% ipython --no-banner

In [1]: import numpy as np

In [2]: np.set_printoptions(precision=3, suppress=True, linewidth=100)

In [3]: rd = lambda a: np.round(a, 3) + 0

In [4]: F = np.load("test1.npy")

In [5]: F
Out[5]: 
array([[  3,   6,  -8,  -4,  -7,  -7,  -5],
       [  8,   9,  -4,   1, -11,   0,  -2],
       [ 13,  11, -11,  -3,  -6,  -5,  -6],
       [ 20,   3,  -3, -11, -12,  -3, -10],
       [ 11,  -6,  -9, -13, -11,   0, -10],
       [ 12, -14,  -4,  -5, -15,   6, -13],
       [ 11, -18, -10,   3,  -6,  -3, -14],
       [ 10, -12,  -4,   5,  -2,   6, -12],
       [ 13, -14,  -8,   0,   4,   6,  -3],
       [ 14, -10,  -7,   7,   6,  -1,  -7],
       [  9,  -3,   1,  12,   4,  -8,  -3],
       [  1,   0,   2,  13,   8, -15,   6],
       [ -4,  -4,   5,  20,  12, -21,   8]])

In [6]: ang = np.radians(90)

In [7]: R = np.eye(7)

In [8]: R[5, 5] = R[4, 4] = np.cos(ang)

In [9]: R[5, 4], R[4, 5] = -np.sin(ang), np.sin(ang)

In [10]: rd(R)
Out[10]: 
array([[ 1.,  0.,  0.,  0.,  0.,  0.,  0.],
       [ 0.,  1.,  0.,  0.,  0.,  0.,  0.],
       [ 0.,  0.,  1.,  0.,  0.,  0.,  0.],
       [ 0.,  0.,  0.,  1.,  0.,  0.,  0.],
       [ 0.,  0.,  0.,  0.,  0.,  1.,  0.],
       [ 0.,  0.,  0.,  0., -1.,  0.,  0.],
       [ 0.,  0.,  0.,  0.,  0.,  0.,  1.]])

In [11]: other = F @ R.T

In [12]: np.allclose(np.linalg.norm(F, axis=1), np.linalg.norm(other, axis=1))
Out[12]: True

In [13]: rd(other)
Out[13]: 
array([[  3.,   6.,  -8.,  -4.,  -7.,   7.,  -5.],
       [  8.,   9.,  -4.,   1.,   0.,  11.,  -2.],
       [ 13.,  11., -11.,  -3.,  -5.,   6.,  -6.],
       [ 20.,   3.,  -3., -11.,  -3.,  12., -10.],
       [ 11.,  -6.,  -9., -13.,   0.,  11., -10.],
       [ 12., -14.,  -4.,  -5.,   6.,  15., -13.],
       [ 11., -18., -10.,   3.,  -3.,   6., -14.],
       [ 10., -12.,  -4.,   5.,   6.,   2., -12.],
       [ 13., -14.,  -8.,   0.,   6.,  -4.,  -3.],
       [ 14., -10.,  -7.,   7.,  -1.,  -6.,  -7.],
       [  9.,  -3.,   1.,  12.,  -8.,  -4.,  -3.],
       [  1.,   0.,   2.,  13., -15.,  -8.,   6.],
       [ -4.,  -4.,   5.,  20., -21., -12.,   8.]])

In [14]: rd(np.linalg.det(R)), np.trace(R)
Out[14]: (np.float64(1.0), np.float64(5.0))

In [15]: C2 = F.T @ F

In [16]: rd(np.linalg.eigvalsh(C2)[::-1])
Out[16]: array([3829.56 , 1936.307, 1056.285,  273.645,  173.646,  132.211,   44.346])

In [17]: np.linalg.matrix_rank(C2)
Out[17]: np.int64(7)

In [18]: C2
Out[18]: 
array([[ 1591,  -592,  -767,  -244,  -682,    14, -1039],
       [ -592,  1268,   283,  -233,   -11,  -174,   583],
       [ -767,   283,   566,   270,   435,   -82,   596],
       [ -244,  -233,   270,  1137,   791,  -651,   392],
       [ -682,   -11,   435,   791,  1012,  -355,   704],
       [   14,  -174,   -82,  -651,  -355,   931,  -258],
       [-1039,   583,   596,   392,   704,  -258,   941]])

In [19]: np.allclose(C2, C2.T)
Out[19]: True

In [20]: C = np.sign(np.array([[1, 8, 5, 0], [8, 8, 5, 0], [1, 4, 7, 3], [8, 3, 3, 0]]))

In [21]: other = (np.tril(C, -1) + np.eye(4)) @ (np.triu(C, 1) + np.eye(4))

In [22]: vals = np.array([3, 3, -2, 3])

In [23]: E = np.rint(other * vals @ np.linalg.inv(other)) + 0

In [24]: E
Out[24]: 
array([[  3.,   5., -10.,   5.],
       [  0.,  13., -20.,  10.],
       [  0.,  15., -27.,  15.],
       [  0.,  15., -30.,  18.]])

In [25]: vals, V = np.linalg.eig(E)

In [26]: rd(np.prod(vals))
Out[26]: np.float64(-54.0)

In [27]: rd(np.sort(np.linalg.eigvals(np.linalg.inv(E))))
Out[27]: array([-0.5  ,  0.333,  0.333,  0.333])

In [28]: rd(np.sort(np.linalg.eigvals(E @ E)))
Out[28]: array([4., 9., 9., 9.])

In [29]: rd(vals)
Out[29]: array([ 3., -2.,  3.,  3.])

In [30]: rng = np.random.default_rng(96)

In [31]: z = rng.permutation(4)

In [32]: z
Out[32]: array([1, 2, 0, 3])

In [33]: other = E[z][:, z]

In [34]: rd(np.sort(np.abs(np.linalg.eigvals(other))))
Out[34]: array([2., 3., 3., 3.])

In [35]: np.allclose(other, E)
Out[35]: False

In [36]: Uu, sigma, Vt = np.linalg.svd(E, full_matrices=False)

In [37]: rd(np.sqrt((sigma ** 2).sum())), rd(np.linalg.norm(E))
Out[37]: (np.float64(58.788), np.float64(58.788))

In [38]: (sigma > 1e-8).sum()
Out[38]: np.int64(4)

In [39]: rd(Vt @ Vt.T)
Out[39]: 
array([[1., 0., 0., 0.],
       [0., 1., 0., 0.],
       [0., 0., 1., 0.],
       [0., 0., 0., 1.]])

In [40]: rd(np.abs(Vt[0]))
Out[40]: array([0.011, 0.431, 0.787, 0.442])

In [41]: x = np.array([0, 0, 1, 1])

In [42]: np.linalg.norm(E @ x) <= np.linalg.norm(E, 2) * np.linalg.norm(x) + 1e-9
Out[42]: np.True_

In [43]: (E @ x).argmax()
Out[43]: np.int64(0)

In [44]: E @ x
Out[44]: array([ -5., -10., -12., -12.])

In [45]: E @ (2 * x)
Out[45]: array([-10., -20., -24., -24.])

In [46]: E @ np.ones(4)
Out[46]: array([3., 3., 3., 3.])

In [47]: x = np.array([-5, 2, -5, -1])

In [48]: y = E @ x

In [49]: y
Out[49]: array([ 40., 116., 150., 162.])

In [50]: rd(np.linalg.solve(E, -3 * y))
Out[50]: array([15., -6., 15.,  3.])

In [51]: rd(np.linalg.solve(E, y + E[:, 1]))
Out[51]: array([-5.,  3., -5., -1.])

In [52]: rd(np.linalg.solve(E, E[:, 3]))
Out[52]: array([0., 0., 0., 1.])

In [53]: rd(np.linalg.solve(E, y))
Out[53]: array([-5.,  2., -5., -1.])

In [54]: data = np.load("x.npy")

In [55]: data
Out[55]: 
array([[  5,   5,   1,   4,   0,   8,   1,   8,   9],
       [-25, -25,  -5, -20,   0, -40,  -5, -40, -45],
       [ 10,  10,   2,   8,   0,  16,   2,  16,  18],
       [-15, -15,  -3, -12,   0, -24,  -3, -24, -27],
       [ 20,  20,   4,  16,   0,  32,   4,  32,  36],
       [-10, -10,  -2,  -8,   0, -16,  -2, -16, -18],
       [ -5,  -5,  -1,  -4,   0,  -8,  -1,  -8,  -9],
       [ 20,  20,   4,  16,   0,  32,   4,  32,  36],
       [-15, -15,  -3, -12,   0, -24,  -3, -24, -27],
       [ 15,  15,   3,  12,   0,  24,   3,  24,  27],
       [-25, -25,  -5, -20,   0, -40,  -5, -40, -45],
       [-10, -10,  -2,  -8,   0, -16,  -2, -16, -18]])

In [56]: np.unique(data.round(6), axis=0).shape
Out[56]: (8, 9)

In [57]: rd(np.trace(np.linalg.pinv(data) @ data))
Out[57]: np.float64(1.0)

In [58]: np.linalg.lstsq(data[:-1].T, data[-1])[2]
Out[58]: np.int32(1)

In [59]: Uu, sigma, Vt = np.linalg.svd(data)

In [60]: np.argmax(sigma[:-1] / (sigma[1:] + 1e-6)) + 1
Out[60]: np.int64(1)

In [61]: other = Uu[:, :1] @ np.diag(sigma[:1]) @ Vt[:1]

In [62]: rd(np.linalg.norm(data - other, 2)), rd(sigma[1])
Out[62]: (np.float64(0.0), np.float64(0.0))

In [63]: rd(other)
Out[63]: 
array([[  5.,   5.,   1.,   4.,   0.,   8.,   1.,   8.,   9.],
       [-25., -25.,  -5., -20.,   0., -40.,  -5., -40., -45.],
       [ 10.,  10.,   2.,   8.,   0.,  16.,   2.,  16.,  18.],
       [-15., -15.,  -3., -12.,   0., -24.,  -3., -24., -27.],
       [ 20.,  20.,   4.,  16.,   0.,  32.,   4.,  32.,  36.],
       [-10., -10.,  -2.,  -8.,   0., -16.,  -2., -16., -18.],
       [ -5.,  -5.,  -1.,  -4.,   0.,  -8.,  -1.,  -8.,  -9.],
       [ 20.,  20.,   4.,  16.,   0.,  32.,   4.,  32.,  36.],
       [-15., -15.,  -3., -12.,   0., -24.,  -3., -24., -27.],
       [ 15.,  15.,   3.,  12.,   0.,  24.,   3.,  24.,  27.],
       [-25., -25.,  -5., -20.,   0., -40.,  -5., -40., -45.],
       [-10., -10.,  -2.,  -8.,   0., -16.,  -2., -16., -18.]])

In [64]: np.linalg.matrix_rank(other)
Out[64]: np.int64(1)

In [65]: rd(np.linalg.norm(data - other) / np.linalg.norm(data))
Out[65]: np.float64(0.0)

In [66]: np.linalg.matrix_rank(data, rtol=0.05)
Out[66]: np.int64(1)

In [67]: Uu, sigma, Vt = np.linalg.svd(data)

In [68]: V = Vt[:(sigma > 1e-8).sum()]

In [69]: x = data[9] + -2 * data[11] + rng.integers(2) * np.eye(9)[6]

In [70]: x
Out[70]: array([35., 35.,  7., 28.,  0., 56.,  7., 56., 63.])

In [71]: rd(np.linalg.norm(x - V.T @ V @ x))
Out[71]: np.float64(0.0)

In [72]: rd(np.diag(V.T @ V))
Out[72]: array([0.09 , 0.09 , 0.004, 0.058, 0.   , 0.231, 0.004, 0.231, 0.292])

In [73]: np.allclose(V.T @ V @ x, x)
Out[73]: True

In [74]: mat = np.array([[-0.4, -0.4, -2.1, 1.8, -0.9, -0.2, -0.5, 1.4, -0.2, -0.9],
    ...:     [0.7, -0.4, 2.3, 1.6, 0.5, -0.1, 0.7, -1.2, 0.5, 1.3],
    ...:     [0.6, 0.0, -0.6, -0.8, -2.0, 1.0, 0.3, 2.1, 0.2, 0.3],
    ...:     [0.8, 0.2, 1.8, -0.7, 1.6, 1.0, 1.1, -1.6, -0.8, -0.7],
    ...:     [-0.9, -0.1, -0.1, 2.8, 0.4, 0.3, 0.8, 0.5, 0.5, -1.1],
    ...:     [0.5, -1.2, 1.2, -0.6, 0.3, -0.1, -0.5, -0.4, 1.3, -0.4]])

In [75]: mat
Out[75]: 
array([[-0.4, -0.4, -2.1,  1.8, -0.9, -0.2, -0.5,  1.4, -0.2, -0.9],
       [ 0.7, -0.4,  2.3,  1.6,  0.5, -0.1,  0.7, -1.2,  0.5,  1.3],
       [ 0.6,  0. , -0.6, -0.8, -2. ,  1. ,  0.3,  2.1,  0.2,  0.3],
       [ 0.8,  0.2,  1.8, -0.7,  1.6,  1. ,  1.1, -1.6, -0.8, -0.7],
       [-0.9, -0.1, -0.1,  2.8,  0.4,  0.3,  0.8,  0.5,  0.5, -1.1],
       [ 0.5, -1.2,  1.2, -0.6,  0.3, -0.1, -0.5, -0.4,  1.3, -0.4]])

In [76]: f = np.array([1, 8])

In [77]: rd(np.convolve(mat[1], f))
Out[77]: array([ 0.7,  5.2, -0.9, 20. , 13.3,  3.9, -0.1,  4.4, -9.1,  5.3, 10.4])

In [78]: rd(np.cross(mat[1, :3], mat[3, :3]))
Out[78]: array([-1.18,  0.58,  0.46])

In [79]: other = np.array([[-3, 3],
    ...:     [1, 2],
    ...:     [0, 1],
    ...:     [-2, 2],
    ...:     [0, -2],
    ...:     [3, 2],
    ...:     [-2, -3],
    ...:     [-1, 0],
    ...:     [-3, 2],
    ...:     [-1, 3]])

In [80]: rd(np.einsum("ik,kj->ji", mat, other))
Out[80]: 
array([[-2.3, -9. , -0.8,  4.7, -4.6, -3.9],
       [-0.7,  8.4,  6. , -5. , -2.3,  1.2]])

In [81]: rd(mat @ other)
Out[81]: 
array([[-2.3, -0.7],
       [-9. ,  8.4],
       [-0.8,  6. ],
       [ 4.7, -5. ],
       [-4.6, -2.3],
       [-3.9,  1.2]])

In [82]: np.linalg.matrix_rank(np.vstack([mat, other.T]))
Out[82]: np.int64(8)

In [83]: np.linalg.matrix_rank(mat @ other)
Out[83]: np.int64(2)

In [84]: rd(np.einsum("ik,kj->ij", mat, other))
Out[84]: 
array([[-2.3, -0.7],
       [-9. ,  8.4],
       [-0.8,  6. ],
       [ 4.7, -5. ],
       [-4.6, -2.3],
       [-3.9,  1.2]])

In [85]: f = np.array([2, 2, 2])

In [86]: np.convolve(data[2], f)
Out[86]: array([20, 40, 44, 40, 20, 48, 36, 68, 72, 68, 36])

In [87]: np.correlate(data[2], data[7], "full")
Out[87]: 
array([ 360,  680,  432,  712,  584,  832, 1040,  976, 2216,  976, 1040,  832,  584,  712,  432,
        680,  360])

In [88]: np.array([np.convolve(row, f, "same") for row in data])
Out[88]: 
array([[  20,   22,   20,   10,   24,   18,   34,   36,   34],
       [-100, -110, -100,  -50, -120,  -90, -170, -180, -170],
       [  40,   44,   40,   20,   48,   36,   68,   72,   68],
       [ -60,  -66,  -60,  -30,  -72,  -54, -102, -108, -102],
       [  80,   88,   80,   40,   96,   72,  136,  144,  136],
       [ -40,  -44,  -40,  -20,  -48,  -36,  -68,  -72,  -68],
       [ -20,  -22,  -20,  -10,  -24,  -18,  -34,  -36,  -34],
       [  80,   88,   80,   40,   96,   72,  136,  144,  136],
       [ -60,  -66,  -60,  -30,  -72,  -54, -102, -108, -102],
       [  60,   66,   60,   30,   72,   54,  102,  108,  102],
       [-100, -110, -100,  -50, -120,  -90, -170, -180, -170],
       [ -40,  -44,  -40,  -20,  -48,  -36,  -68,  -72,  -68]])

In [89]: x = np.array([8, 6, 7, 6, -8, 6, -9, 6, -2, -2])

In [90]: h1 = np.maximum(mat @ x, 0)

In [91]: rd(np.maximum(mat @ x, 0) - np.maximum(-mat @ x, 0))
Out[91]: array([11.6,  7.2, 26.7, -7.3,  3.9, -1.1])

In [92]: rd(np.maximum(mat @ (3 * x), 0))
Out[92]: array([34.8, 21.6, 80.1,  0. , 11.7,  0. ])

In [93]: other = mat / np.sqrt((mat ** 2).mean(axis=1, keepdims=True))

In [94]: rd(np.linalg.norm(other, axis=1))
Out[94]: array([3.162, 3.162, 3.162, 3.162, 3.162, 3.162])

In [95]: X = np.load("run8.npy")

In [96]: X
Out[96]: 
array([[16,  0,  0,  0, 27, 20,  5, 17,  0,  0],
       [16, 18,  0,  0, 12, 23, 10,  0, 19,  8],
       [12,  0,  0,  0, 16, 17,  6,  7,  3,  0],
       [ 0,  7, 25, 14,  0,  0,  0,  0,  0,  0],
       [ 0,  0,  4,  4, 13,  2,  0, 13,  0,  0],
       [ 0,  7, 25, 14,  0,  0,  0,  0,  0,  0],
       [ 0, 17, 22, 10,  0,  0,  0,  0,  0,  0],
       [ 0,  0,  7,  5,  4,  0,  0,  7,  0,  0],
       [10,  0,  0,  0, 18, 14,  4, 11,  0,  0],
       [ 0,  7, 25, 14,  0,  0,  0,  0,  0,  0],
       [34,  0,  0,  0, 39, 41, 13, 17, 10,  5],
       [ 0,  0, 13,  7,  0,  0,  0,  0,  0,  0],
       [ 0,  0,  7,  5,  4,  0,  0,  7,  0,  0],
       [ 0,  0,  7,  2,  0,  0,  0,  0,  0,  0],
       [10,  0,  0,  0, 18, 14,  4, 11,  0,  0],
       [ 0, 12,  0,  0,  0,  5,  4,  0,  9,  2],
       [16, 18,  0,  0, 12, 23, 10,  0, 19,  8],
       [ 0,  0,  7,  2,  0,  0,  0,  0,  0,  0],
       [28,  4,  0,  0, 30, 35, 12, 11, 13,  6],
       [20,  1,  0,  0, 23, 26,  9,  9,  8,  3],
       [10,  0,  0,  0, 18, 14,  4, 11,  0,  0]])

In [97]: C2 = np.cov(X, rowvar=False)

In [98]: rd(X.std(axis=0))
Out[98]: array([10.102,  6.365,  9.206,  5.017, 11.523, 12.609,  4.4  ,  6.023,  6.297,  2.701])

In [99]: rd(np.corrcoef(X[:, 5], X[:, 4])[0, 1])
Out[99]: np.float64(0.913)

In [100]: rd(np.linalg.eigvalsh(C2)[::-1])
Out[100]: array([508.756,  97.92 ,  57.429,  10.684,   3.484,   0.549,   0.277,   0.066,   0.016,   0.004])

In [101]: np.argsort(-X.std(axis=0).round(6), kind="stable")
Out[101]: array([5, 4, 0, 2, 1, 8, 7, 3, 6, 9])

In [102]: np.argwhere(np.triu(np.abs(np.corrcoef(X.T)) > 0.8, 1))
Out[102]: 
array([[0, 4],
       [0, 5],
       [0, 6],
       [2, 3],
       [4, 5],
       [4, 6],
       [4, 7],
       [5, 6],
       [6, 8],
       [6, 9],
       [8, 9]])

In [103]: other = np.c_[X[:, :5] @ np.array([[0, 1, 0, 2, 0],
     ...:     [2, 2, 2, 0, 0],
     ...:     [0, 0, 1, 0, 1],
     ...:     [0, 0, 2, 2, 1],
     ...:     [2, 1, 0, 0, 0]]), np.array([2, 1, 3, -3, 1, 0, 3, -2, 0, 3, 1, 0, 0, -2, -2, 0, 2, 3, 2, 1, 0])]

In [104]: other
Out[104]: 
array([[54, 43,  0, 32,  0,  2],
       [60, 64, 36, 32,  0,  1],
       [32, 28,  0, 24,  0,  3],
       [14, 14, 67, 28, 39, -3],
       [26, 13, 12,  8,  8,  1],
       [14, 14, 67, 28, 39,  0],
       [34, 34, 76, 20, 32,  3],
       [ 8,  4, 17, 10, 12, -2],
       [36, 28,  0, 20,  0,  0],
       [14, 14, 67, 28, 39,  3],
       [78, 73,  0, 68,  0,  1],
       [ 0,  0, 27, 14, 20,  0],
       [ 8,  4, 17, 10, 12,  0],
       [ 0,  0, 11,  4,  9, -2],
       [36, 28,  0, 20,  0, -2],
       [24, 24, 24,  0,  0,  0],
       [60, 64, 36, 32,  0,  2],
       [ 0,  0, 11,  4,  9,  3],
       [68, 66,  8, 56,  0,  2],
       [48, 45,  2, 40,  0,  1],
       [36, 28,  0, 20,  0,  0]])

In [105]: rd(np.linalg.norm(other - X @ np.linalg.lstsq(X, other)[0], axis=0))
Out[105]: array([0.   , 0.   , 0.   , 0.   , 0.   , 6.217])

In [106]: rd(np.linalg.lstsq(X, other[:, 0])[0])
Out[106]: array([0., 2., 0., 0., 2., 0., 0., 0., 0., 0.])

In [107]: np.linalg.matrix_rank(other)
Out[107]: np.int64(6)
